$ ipython --no-banner

In [1]: import numpy as np

In [2]: from numpy import linalg as LA

In [3]: np.set_printoptions(precision=2, suppress=True, linewidth=120)

In [4]: E = np.load("case7.npy")

In [5]: E
Out[5]: 
array([[ 2.05, -0.68, -0.54, -0.06],
       [-0.68,  0.55,  0.14,  0.76],
       [-0.54,  0.14,  1.33,  0.6 ],
       [-0.06,  0.76,  0.6 ,  2.07]])

In [6]: w, vecs = LA.eigh(E)

In [7]: print((w > 1e-8).sum(), (w < -1e-8).sum())
3 0

In [8]: vecs @ np.diag(w) @ vecs.T
Out[8]: 
array([[ 2.05, -0.68, -0.54, -0.06],
       [-0.68,  0.55,  0.14,  0.76],
       [-0.54,  0.14,  1.33,  0.6 ],
       [-0.06,  0.76,  0.6 ,  2.07]])

In [9]: np.abs(vecs[:, -1]).round(6).argmax()
Out[9]: np.int64(3)

In [10]: np.round(LA.eigvalsh(E @ E), 2) + 0
Out[10]: array([0., 1., 4., 9.])

In [11]: LA.matrix_rank(E, rtol=0.1)
Out[11]: np.int64(3)

In [12]: np.argsort(-LA.norm(E, axis=0).round(6), kind="stable")[:3]
Out[12]: array([3, 0, 2])

In [13]: [round(float(x), 2) for x in LA.svd(E, compute_uv=False)[:3]]
Out[13]: [3.0, 2.0, 1.0]

In [14]: left, sig, VT = LA.svd(E)

In [15]: vecs = VT[:(sig > 1e-8).sum()]

In [16]: rng = np.random.default_rng(73)

In [17]: vec = E[0] + -3 * E[3] + rng.integers(2) * np.eye(4)[3]

In [18]: vec
Out[18]: array([ 2.24, -2.96, -2.33, -5.27])

In [19]: np.allclose(vecs.T @ vecs @ vec, vec)
Out[19]: False

In [20]: print(round(float(LA.norm(vec - vecs.T @ vecs @ vec)), 2))
0.36

In [21]: u, g = E[3], E[0]

In [22]: np.round(u @ u, 2)
Out[22]: np.float64(5.22)

In [23]: pr = (u @ g) / (u @ u) * u

In [24]: pr
Out[24]: array([ 0.01, -0.16, -0.13, -0.43])

In [25]: print(LA.matrix_rank(np.outer(u, g)))
1

In [26]: mat = np.array([[0, -2, -2, -1], [2, 0, -1, 0], [2, 1, 0, -2], [1, 0, 2, 0]])

In [27]: round(float(LA.det(2 * mat)), 2), round(LA.det(mat), 2)
Out[27]: (400.0, np.float64(25.0))

In [28]: round(LA.det(mat.T), 2)
Out[28]: np.float64(25.0)

In [29]: round(LA.eigvals(mat).sum().real, 2)
Out[29]: np.float64(0.0)

In [30]: Q = mat.astype(float).copy()

In [31]: for j in range(4):
    ...:     Q[:, j] -= Q[:, :j] @ (Q[:, :j].T @ Q[:, j])
    ...:     Q[:, j] /= LA.norm(Q[:, j])
    ...: 

In [32]: np.round(Q.T @ mat, 2) + 0
Out[32]: 
array([[ 3.  ,  0.67,  0.  , -1.33],
       [ 0.  ,  2.13,  1.87,  0.42],
       [ 0.  ,  0.  ,  2.34,  0.52],
       [ 0.  ,  0.  ,  0.  ,  1.67]])

In [33]: Q.round(2) + 0
Out[33]: 
array([[ 0.  , -0.94, -0.1 , -0.33],
       [ 0.67, -0.21, -0.26,  0.67],
       [ 0.67,  0.26, -0.21, -0.67],
       [ 0.33, -0.1 ,  0.94,  0.  ]])

In [34]: B = mat / np.sqrt((mat ** 2).mean(axis=1, keepdims=True))

In [35]: LA.matrix_rank(mat - mat.mean(axis=1, keepdims=True))
Out[35]: np.int64(3)

In [36]: m1 = np.array([[-3.11, 6.14, -2.77],
    ...:     [0.1, 0.9, -1.42],
    ...:     [1.01, -3.64, -0.61],
    ...:     [1.35, -0.57, -3.05],
    ...:     [3.33, -0.88, -3.62],
    ...:     [0.5, 1.08, 5.76],
    ...:     [-4.26, -1.66, 6.44],
    ...:     [-0.58, 1.04, 1.3],
    ...:     [3.71, -4.9, -0.61],
    ...:     [1.02, 1.22, 2.2],
    ...:     [-1.29, -0.31, 1.9]])

In [37]: Xc = m1 - m1.mean(axis=0)

In [38]: left, sig, VT = LA.svd(Xc, full_matrices=False)

In [39]: np.round(Xc.mean(axis=0), 2) + 0
Out[39]: array([0., 0., 0.])

In [40]: sig
Out[40]: array([11.62, 10.09,  4.46])

In [41]: sig ** 2 / (sig ** 2).sum()
Out[41]: array([0.53, 0.4 , 0.08])

In [42]: VT[0] * np.sign(VT[0, np.abs(VT[0]).argmax()])
Out[42]: array([-0.5 ,  0.21,  0.84])

In [43]: print(LA.matrix_rank(Xc))
3

In [44]: F = np.load("out16.npy")

In [45]: F
Out[45]: 
array([[1.  , 0.5 , 0.25],
       [0.5 , 1.  , 0.5 ],
       [0.25, 0.5 , 1.  ]])

In [46]: np.kron(np.eye(2, dtype=int), F)
Out[46]: 
array([[1.  , 0.5 , 0.25, 0.  , 0.  , 0.  ],
       [0.5 , 1.  , 0.5 , 0.  , 0.  , 0.  ],
       [0.25, 0.5 , 1.  , 0.  , 0.  , 0.  ],
       [0.  , 0.  , 0.  , 1.  , 0.5 , 0.25],
       [0.  , 0.  , 0.  , 0.5 , 1.  , 0.5 ],
       [0.  , 0.  , 0.  , 0.25, 0.5 , 1.  ]])

In [47]: round(float(LA.det(F[::-1])), 2)
Out[47]: -0.56

In [48]: round(LA.det(2 * F), 2), round(float(LA.det(F)), 2)
Out[48]: (np.float64(4.5), 0.56)

In [49]: round(LA.eigvals(F).sum().real, 2)
Out[49]: np.float64(3.0)

In [50]: np.round(np.einsum("ij,ji->", F, F), 2)
Out[50]: np.float64(4.12)

In [51]: Q, vecs = LA.qr(F[:, :2])[0], LA.qr(F[:, 2:])[0]

In [52]: sig = LA.svd(Q.T @ vecs, compute_uv=False)

In [53]: (sig > 0.9).sum()
Out[53]: np.int64(0)

In [54]: print(np.degrees(np.arccos(sig.clip(0, 1))))
[35.84]

In [55]: round(LA.norm(Q @ Q.T - vecs @ vecs.T, 2), 2)
Out[55]: np.float64(1.0)

In [56]: lab = rng.permutation(3)

In [57]: lab
Out[57]: array([2, 0, 1])

In [58]: B = F[lab][:, lab]

In [59]: B
Out[59]: 
array([[1.  , 0.25, 0.5 ],
       [0.25, 1.  , 0.5 ],
       [0.5 , 0.5 , 1.  ]])

In [60]: np.trace(B)
Out[60]: np.float64(3.0)

In [61]: np.allclose(B, F)
Out[61]: False

In [62]: print(round(float(LA.det(B)), 2), np.round(LA.det(F[lab]), 2))
0.56 0.56

In [63]: np.round(LA.norm(B, 1), 2), round(LA.norm(B, np.inf), 2)
Out[63]: (np.float64(2.0), np.float64(2.0))

In [64]: np.round(B[1] @ B[2], 2)
Out[64]: np.float64(1.12)

In [65]: print(round(LA.norm(B, 2), 2))
1.84

In [66]: X = np.array([[5.0, 1.0, 0.0, 0.0],
    ...:     [0.0, 5.0, 1.0, 0.0],
    ...:     [0.0, 0.0, 5.0, 1.0],
    ...:     [0.0, 0.0, 0.0, 5.0]])

In [67]: w, vecs = LA.eig(X)

In [68]: np.sort(LA.eigvals(X @ X))
Out[68]: array([25., 25., 25., 25.])

In [69]: w
Out[69]: array([5., 5., 5., 5.])

In [70]: np.prod(w)
Out[70]: np.float64(625.0)

In [71]: X.mean(axis=0)
Out[71]: array([1.25, 1.5 , 1.5 , 1.5 ])

In [72]: X.sum(axis=1)
Out[72]: array([6., 6., 6., 5.])

In [73]: X - X[0]
Out[73]: 
array([[ 0.,  0.,  0.,  0.],
       [-5.,  4.,  1.,  0.],
       [-5., -1.,  5.,  1.],
       [-5., -1.,  0.,  5.]])

In [74]: X[4]
IndexError: index 4 is out of bounds for axis 0 with size 4


In [75]: X.shape
Out[75]: (4, 4)

In [76]: u = np.array([2, 0, 2, 1])

In [77]: B = X + np.outer(u, np.eye(4)[0])

In [78]: print(round(LA.det(B) / LA.det(X), 2), round(1 + LA.solve(X, u)[0], 2))
1.41 1.41

In [79]: print(LA.matrix_rank(LA.inv(B) - LA.inv(X), tol=1e-8))
1

In [80]: LA.matrix_rank(B - X)
Out[80]: np.int64(1)

In [81]: np.round(LA.det(X[::-1]), 2)
Out[81]: np.float64(625.0)

In [82]: np.poly(X)
Out[82]: array([   1.,  -20.,  150., -500.,  625.])

In [83]: round(LA.det(X.T), 2)
Out[83]: np.float64(625.0)

In [84]: print(round(float(LA.eigvals(X).sum().real), 2))
20.0

In [85]: np.einsum("ii->", X)
Out[85]: np.float64(20.0)

In [86]: J = np.load("x.npy")

In [87]: print(J)
[[-2 -1  0]
 [ 1  2  3]]

In [88]: blk = np.stack([J, 2 * J, J[::-1]])

In [89]: print(blk.shape)
(3, 2, 3)

In [90]: (blk @ J.T).shape
Out[90]: (3, 2, 2)

In [91]: np.einsum("bij,cij->bc", blk, blk)
Out[91]: 
array([[ 19,  38,  -8],
       [ 38,  76, -16],
       [ -8, -16,  19]])

In [92]: K = np.loadtxt("data.csv", delimiter=",")

In [93]: K
Out[93]: 
array([[-0.07,  0.88, -0.47],
       [ 0.45, -0.39, -0.8 ],
       [-0.89, -0.27, -0.36]])

In [94]: vec = np.array([1, 1, 2])

In [95]: K.T @ (K @ vec)
Out[95]: array([1., 1., 2.])

In [96]: round(LA.norm(vec), 2), np.round(LA.norm(K @ vec), 2)
Out[96]: (np.float64(2.45), np.float64(2.45))

In [97]: LA.inv(K)
Out[97]: 
array([[-0.07,  0.45, -0.89],
       [ 0.88, -0.39, -0.27],
       [-0.47, -0.8 , -0.36]])

In [98]: round(float(LA.det(K)), 2)
Out[98]: 1.0

In [99]: W0 = np.load("sample10.npy")

In [100]: W0
Out[100]: 
array([[-0.7,  0.6, -1.3,  0.3],
       [-0.2, -0.4,  0.7, -0.4],
       [ 0. , -1. ,  0.2,  0.5],
       [-2.1,  0. , -0.4, -0.4]])

In [101]: vec = np.array([-4, 2, -5, 2])

In [102]: rhs = W0 @ vec

In [103]: rhs
Out[103]: array([11.1, -4.3, -2. ,  9.6])

In [104]: LA.solve(W0, W0[:, 3])
Out[104]: array([-0., -0., -0.,  1.])
